% ipython --no-banner

In [1]: import numpy as np

In [2]: np.set_printoptions(precision=3, suppress=True, linewidth=140, floatmode="fixed")

In [3]: M = np.load("m.npy")

In [4]: print(M)
[[-1.510  1.110 -0.030 -0.450  1.830]
 [ 0.560  0.630 -0.740  0.670 -0.870]
 [-3.620 -0.240  2.020 -2.480  4.920]
 [ 0.990  0.090 -0.570  0.690 -1.350]
 [-0.340 -0.120  0.260 -0.280  0.480]]

In [5]: print(np.round(np.sort(np.abs(np.linalg.eigvals(M))), 3) + 0)
[0.000 0.000 0.000 1.185 3.495]

In [6]: print(round(np.linalg.det(M), 3))
0.0

In [7]: print((M - M.T) / 2)
[[ 0.000  0.275  1.795 -0.720  1.085]
 [-0.275  0.000 -0.250  0.290 -0.375]
 [-1.795  0.250  0.000 -0.955  2.330]
 [ 0.720 -0.290  0.955  0.000 -0.535]
 [-1.085  0.375 -2.330  0.535  0.000]]

In [8]: print((M + M.T) / 2)
[[-1.510  0.835 -1.825  0.270  0.745]
 [ 0.835  0.630 -0.490  0.380 -0.495]
 [-1.825 -0.490  2.020 -1.525  2.590]
 [ 0.270  0.380 -1.525  0.690 -0.815]
 [ 0.745 -0.495  2.590 -0.815  0.480]]

In [9]: print(np.allclose(M, M.T))
False

In [10]: O, _ = np.linalg.qr(np.array([[-1.7, 1.0, -1.2, -0.6],
    ...:     [-0.5, -0.7, -0.5, -1.3],
    ...:     [-1.0, 0.4, 0.9, -0.2],
    ...:     [0.7, -0.4, 0.8, 0.0]]))

In [11]: V, _ = np.linalg.qr(np.array([[-1.3, 0.4, 0.3], [0.2, -1.4, 2.2], [0.4, -0.9, -1.0]]))

In [12]: sig = 20 * 0.7 ** np.arange(3)

In [13]: arr = O[:, :3] * sig @ V[:3]

In [14]: print(arr)
[[16.413 -0.371 -2.050]
 [ 2.901 12.057  7.094]
 [ 6.229  6.708 -8.688]
 [-7.305  0.869 -0.911]]

In [15]: rng = np.random.default_rng(5)

In [16]: z = rng.permutation(3)

In [17]: out = arr[:, z] * rng.choice([-1, 1], 3)

In [18]: print(out)
[[  0.371  -2.050 -16.413]
 [-12.057   7.094  -2.901]
 [ -6.708  -8.688  -6.229]
 [ -0.869  -0.911   7.305]]

In [19]: U, _, VT = np.linalg.svd(arr.T @ out)

In [20]: print(np.round(U @ VT, 3) + 0)
[[ 0.000  0.000 -1.000]
 [-1.000  0.000  0.000]
 [ 0.000  1.000  0.000]]

In [21]: print(np.round(np.linalg.norm(out), 3))
26.307

In [22]: print(np.linalg.svd(out, compute_uv=False))
[20.000 14.000  9.800]

In [23]: print(np.diff(out, axis=0))
[[-12.428   9.143  13.512]
 [  5.348 -15.782  -3.328]
 [  5.839   7.776  13.534]]
